$ python3 -q
>>> import numpy as np
>>> from numpy import linalg as LA
>>> np.set_printoptions(precision=1, suppress=True, linewidth=140)
>>> mat = np.loadtxt("layer0.csv", delimiter=",")
>>> mat
array([[ 1.,  0.,  0.,  0.,  0.,  0.,  0.,  0.,  0.],
       [ 0.,  1.,  0.,  0.,  0.,  0.,  0.,  0.,  0.],
       [ 0.,  0., -1.,  0.,  0.,  0.,  0.,  0.,  0.],
       [ 0.,  0.,  0.,  1.,  0.,  0.,  0.,  0.,  0.],
       [ 0.,  0.,  0.,  0.,  1.,  0.,  0.,  0.,  0.],
       [ 0.,  0.,  0.,  0.,  0., -1.,  0.,  0.,  0.],
       [ 0.,  0.,  0.,  0.,  0.,  0.,  1.,  0.,  0.],
       [ 0.,  0.,  0.,  0.,  0.,  0.,  0.,  1.,  0.],
       [ 0.,  0.,  0.,  0.,  0.,  0.,  0.,  0.,  1.]])
>>> mat @ mat
array([[1., 0., 0., 0., 0., 0., 0., 0., 0.],
       [0., 1., 0., 0., 0., 0., 0., 0., 0.],
       [0., 0., 1., 0., 0., 0., 0., 0., 0.],
       [0., 0., 0., 1., 0., 0., 0., 0., 0.],
       [0., 0., 0., 0., 1., 0., 0., 0., 0.],
       [0., 0., 0., 0., 0., 1., 0., 0., 0.],
       [0., 0., 0., 0., 0., 0., 1., 0., 0.],
       [0., 0., 0., 0., 0., 0., 0., 1., 0.],
       [0., 0., 0., 0., 0., 0., 0., 0., 1.]])
>>> np.sort(LA.eigvals(mat))
array([-1., -1.,  1.,  1.,  1.,  1.,  1.,  1.,  1.])
>>> [int(LA.matrix_rank(LA.matrix_power(mat, p))) for p in range(1, 10)]
[9, 9, 9, 9, 9, 9, 9, 9, 9]
>>> w, V = LA.eigh(mat)
>>> x = np.array([-5, 1, -1, 4, -1, -5, 0, -5, -4])
>>> np.abs(mat).sum(axis=1).max(), np.abs(w).max()
(np.float64(1.0), np.float64(1.0))
>>> V * np.abs(w) @ V.T
array([[1., 0., 0., 0., 0., 0., 0., 0., 0.],
       [0., 1., 0., 0., 0., 0., 0., 0., 0.],
       [0., 0., 1., 0., 0., 0., 0., 0., 0.],
       [0., 0., 0., 1., 0., 0., 0., 0., 0.],
       [0., 0., 0., 0., 1., 0., 0., 0., 0.],
       [0., 0., 0., 0., 0., 1., 0., 0., 0.],
       [0., 0., 0., 0., 0., 0., 1., 0., 0.],
       [0., 0., 0., 0., 0., 0., 0., 1., 0.],
       [0., 0., 0., 0., 0., 0., 0., 0., 1.]])
>>> x @ mat @ x
np.float64(58.0)
>>> mat.T @ mat
array([[1., 0., 0., 0., 0., 0., 0., 0., 0.],
       [0., 1., 0., 0., 0., 0., 0., 0., 0.],
       [0., 0., 1., 0., 0., 0., 0., 0., 0.],
       [0., 0., 0., 1., 0., 0., 0., 0., 0.],
       [0., 0., 0., 0., 1., 0., 0., 0., 0.],
       [0., 0., 0., 0., 0., 1., 0., 0., 0.],
       [0., 0., 0., 0., 0., 0., 1., 0., 0.],
       [0., 0., 0., 0., 0., 0., 0., 1., 0.],
       [0., 0., 0., 0., 0., 0., 0., 0., 1.]])
>>> mat @ mat.T
array([[1., 0., 0., 0., 0., 0., 0., 0., 0.],
       [0., 1., 0., 0., 0., 0., 0., 0., 0.],
       [0., 0., 1., 0., 0., 0., 0., 0., 0.],
       [0., 0., 0., 1., 0., 0., 0., 0., 0.],
       [0., 0., 0., 0., 1., 0., 0., 0., 0.],
       [0., 0., 0., 0., 0., 1., 0., 0., 0.],
       [0., 0., 0., 0., 0., 0., 1., 0., 0.],
       [0., 0., 0., 0., 0., 0., 0., 1., 0.],
       [0., 0., 0., 0., 0., 0., 0., 0., 1.]])
>>> LA.svd(mat, compute_uv=False)
array([1., 1., 1., 1., 1., 1., 1., 1., 1.])
>>> LA.norm(mat, axis=0)
array([1., 1., 1., 1., 1., 1., 1., 1., 1.])
>>> x = np.array([2, 0, 1, 0, 0, 2, 2, 2, 0])
>>> target = mat @ x
>>> coef, lr = np.zeros(9), 1 / LA.norm(mat, 2) ** 2
>>> for i in range(3):
...     coef -= lr * mat.T @ (mat @ coef - target)
...     if i % 1 == 0: print(i, round(LA.norm(mat @ coef - target), 1))
... 
0 0.0
1 0.0
2 0.0
>>> round(LA.cond(mat), 1)
np.float64(1.0)
>>> coef
array([2., 0., 1., 0., 0., 2., 2., 2., 0.])
>>> A = np.load("case17.npy")
>>> A
array([[   1,   -1,    1,   -1],
       [   1,    0,    0,    0],
       [   1,    1,    1,    1],
       [   1,    2,    4,    8],
       [   1,    3,    9,   27],
       [   1,    4,   16,   64],
       [   1,    5,   25,  125],
       [   1,    6,   36,  216],
       [   1,    7,   49,  343],
       [   1,    8,   64,  512],
       [   1,    9,   81,  729],
       [   1,   10,  100, 1000],
       [   1,   11,  121, 1331],
       [   1,   12,  144, 1728]])
>>> x = np.array([5, 2, -1, 0])
>>> A @ x
array([   2,    5,    6,    5,    2,   -3,  -10,  -19,  -30,  -43,  -58,  -75,  -94, -115])
>>> np.sign((A @ x).round(6))
array([ 1,  1,  1,  1,  1, -1, -1, -1, -1, -1, -1, -1, -1, -1])
>>> A * x
array([[   5,   -2,   -1,    0],
       [   5,    0,    0,    0],
       [   5,    2,   -1,    0],
       [   5,    4,   -4,    0],
       [   5,    6,   -9,    0],
       [   5,    8,  -16,    0],
       [   5,   10,  -25,    0],
       [   5,   12,  -36,    0],
       [   5,   14,  -49,    0],
       [   5,   16,  -64,    0],
       [   5,   18,  -81,    0],
       [   5,   20, -100,    0],
       [   5,   22, -121,    0],
       [   5,   24, -144,    0]])
>>> A @ np.ones(4)
array([   0.,    1.,    4.,   15.,   40.,   85.,  156.,  259.,  400.,  585.,  820., 1111., 1464., 1885.])
>>> (A * x).sum(axis=1)
array([   2,    5,    6,    5,    2,   -3,  -10,  -19,  -30,  -43,  -58,  -75,  -94, -115])
>>> np.argsort(-LA.norm(A, axis=0).round(6), kind="stable")[:3]
array([3, 2, 1])
>>> def softmax(z):
...     e = np.exp(z - z.max(axis=-1, keepdims=True))
...     return e / e.sum(axis=-1, keepdims=True)
... 
>>> softmax(A[2])
array([0.2, 0.2, 0.2, 0.2])
>>> softmax(10 * A[2])
array([0.2, 0.2, 0.2, 0.2])
>>> softmax(A[2] + 5)
array([0.2, 0.2, 0.2, 0.2])
>>> scores = A @ A.T / np.sqrt(4)
>>> softmax(scores)[2] @ A
array([   1.,   12.,  144., 1728.])
>>> np.round(LA.eigvalsh(mat).min(), 1)
np.float64(-1.0)
>>> try:
...     LA.cholesky(mat)
... except LA.LinAlgError as e:
...     print(repr(e))
... 
LinAlgError('Matrix is not positive definite')
>>> [round(float(LA.det(mat[:i, :i])), 2) + 0 for i in range(1, 10)]
[1.0, 1.0, -1.0, -1.0, -1.0, 1.0, 1.0, 1.0, 1.0]
>>> B = A / LA.norm(A, axis=1, keepdims=True)
>>> cov = B @ B.T
>>> np.argwhere(np.triu(np.abs(cov) > 0.95, 1))
array([[ 3,  4],
       [ 3,  5],
       [ 4,  5],
       [ 4,  6],
       [ 4,  7],
       [ 4,  8],
       [ 4,  9],
       [ 4, 10],
       [ 4, 11],
       [ 4, 12],
       [ 4, 13],
       [ 5,  6],
       [ 5,  7],
       [ 5,  8],
       [ 5,  9],
       [ 5, 10],
       [ 5, 11],
       [ 5, 12],
       [ 5, 13],
       [ 6,  7],
       [ 6,  8],
       [ 6,  9],
       [ 6, 10],
       [ 6, 11],
       [ 6, 12],
       [ 6, 13],
       [ 7,  8],
       [ 7,  9],
       [ 7, 10],
       [ 7, 11],
       [ 7, 12],
       [ 7, 13],
       [ 8,  9],
       [ 8, 10],
       [ 8, 11],
       [ 8, 12],
       [ 8, 13],
       [ 9, 10],
       [ 9, 11],
       [ 9, 12],
       [ 9, 13],
       [10, 11],
       [10, 12],
       [10, 13],
       [11, 12],
       [11, 13],
       [12, 13]])
>>> LA.norm(B, axis=1)
array([1., 1., 1., 1., 1., 1., 1., 1., 1., 1., 1., 1., 1., 1.])
>>> E = np.loadtxt("sample4.csv", delimiter=",")
>>> E
array([[ -4. ,   6.1,  -4.4,  -3.8,  -6.6,   0.4,   2.1, -14.1,  -6.2,   5.4,   0. ],
       [  2.6,  -6.2,  -3.2,  -6. ,   8.7,  12.4,   3.4,   3.5,   3.9,  -2.7,  -5.7],
       [ -2.1,  -9.9,  -8.4,   0.1,  -1.8,   4. ,  -5.5,   4. ,  -3.8,   6.8, -10.1],
       [ -0.6,  -8.8,   1.1,  -6. ,  -0.2, -10.7,   8.1,   2.3,  -4.6,  -7.9,  -4. ],
       [  2.5,  -2.8,   3.2,  -1.8,  -0.1,  10.9,  -0.5,  -2. ,  -0.7,  15.8,   0.8],
       [-10.4,  -5.1,   7.2,  -3.3,   3. ,  12.2,  -5.2,   1.6,   3.6,   0. ,   1.7],
       [  4.2,   3.5,  -0.6,   1.3,  -9.4,  -3.8,   2.9,   1.6,  14. ,  -6.9,   3.3],
       [  1. ,  10.7,  -4.3,  -5.7,  -3.1,  -4.9,   2.9,  -3.3,   3.6,  10.2,  -7.9],
       [-11.5,   1.5,  -0.4,  -0.1,   4.5,   3.7,  11.3,   4.3,   0.8,   0.6,   9.2],
       [ -4.4,  -0.1,  -2.2,  -6.2,   0.5,  15. ,  -4.3,   7.5,  -5.9,  -0.6,  -1.7],
       [ -2.4,  -0.8,   8.2,  -2.7,   9.6,  -7.3,  -3. ,  -7.2,   4.8,  -0.3,   9.5],
       [ 10.1,   3. ,   6.3,  -6.2,   4.7,   6.3,  -5.9,   4.6,  -3.1,  -2.8,   8.8],
       [ -6.9,  -3.7,   1.9, -12.9,   1.9,  -2.9,  12.1,  -0.7,  -2.8,  -0.9,   1.7],
       [  6.2,  -1.7,  -0.5, -12.5,   3.8,  -3.5,  -1.9,   6.9, -11.1,  -0.6,   0.6],
       [  3.7,  -6.5,   2.3,   8.2,   1.4, -10.1,   1.7,   9.8,  -1.7,  -7.9,  -1.4],
       [  0.1,   6.9,   9.4,   4.7,   5.6,   1. , -10.3,  -2. ,   4.4,  -5.4,  -7.2],
       [  2.2,   6. ,  11.8,  12.4,  -1.4,   0.2,  -3.3,   3.5,  -4.9,   3. ,   2.3],
       [  0.3,   6.4,   1.3,   4.6,  -7.5,  -8.7,   7.8,  -6.6, -10. ,   0. ,  -1.3],
       [  2.9,  -3.9,   3.4,  -0.4,   0.4, -14.3,  10.2,  -1.8,  -3.6,  -3.7,   5. ],
       [  2. , -11. ,   0.4,  -0.3,  -2.6,   1.2, -10. ,  -7.9,   2.7,  -3.3,   9.3],
       [ -4.5,  -4.7,  -8.2,   5.7,  -2. ,  -5.6,  -5.3,  -5.5,   6.9, -10.8,  -0.9],
       [ -8.1,  -3.7,   0.9,  -8.7,   1.6,  -8.4,  -1.4,  -2.1, -10.6,   6.7,  -2.5],
       [ -1.2,   8. ,  -2.7,  -7.4,   1.4,  -8.3,  -8.8,   0.9,   2.4,   9.9,   4.5],
       [ -2.1,  14. ,  -0.4,  -2.3,  -3.4,  -7.5,   5.2,   9.3,   1. ,  -0.5,   3.6],
       [  3.6,   9.2,  -7.2,  -2.9,  -6.7,  -3.6,   2. ,  -5.1, -10.7,   1.3,  -6.1],
       [ -3.6,  13. ,   0.7,  -6.7,   0.9,   9.9,  -1.4,  -2.5,  -2.8,  -1.6,  -7.6],
       [  4.9,  -2.6,  11.4,  -9.7,  -1.3,  -2.1,  -2. ,  -8.7,  -1. ,   1.6,  -7.6],
       [ -1.9,   1.3,   2.5,  -3.6,   0.4,   3.2,   7.2,   0.4,  -9.2,  -1.5, -15. ],
       [ -2.7,   8.2,   3.2,  -0.6,  -8.2,   4.1,  -2.4,  11.9,   0.3,   1. ,  -9. ],
       [  1.8,  12.8,  -9.2,   2.4,  -8.4,   1.2,  -1.4,   5.3,  -3.2,   0.4,   5.5],
       [  4.8,  -6. ,  -2.4,  -6.7,   1.3,   1.9,  15.9,  -3.3,  -4.4,  -0.9,  -0.7],
       [  7.8,   1. ,  -0.9,   1.2,  -6.8,  -4.4,  -3.4,  10.1,  -8.6,   8.5,  -2.9],
       [ -0.7,  -6.1,  -0.3,   2. ,  -8.2,  -0.4,  -1.4,   5. , -14.1,   7.7,   2.2],
       [ -8.2,  -3.7, -12.9,   1.2,  -9.5,   1.8,   0.9,   6. ,  -1.8,   1.2,  -4. ],
       [  7.6, -10.6,  -5.9,   4.4,   2.7,   5.6,  -6.1,   0.3,  -5.4,   6.9,   4.8],
       [  6.8,  -0.8,   8.9,  -1.1,  -1.6,  12.5,   0.3,   3.4,  -3.1,  -4.2,  -8.6]])
>>> cen = (E - E.mean(axis=0)) / E.std(axis=0)
>>> cen.std(axis=0)
array([1., 1., 1., 1., 1., 1., 1., 1., 1., 1., 1.])
>>> coef = LA.lstsq(np.delete(cen, 8, axis=1), cen[:, 8])[0]
>>> coef.round(1) + 0
array([-0.1,  0.2,  0. ,  0.1,  0.1,  0.1, -0.2, -0.1, -0.4,  0.2])
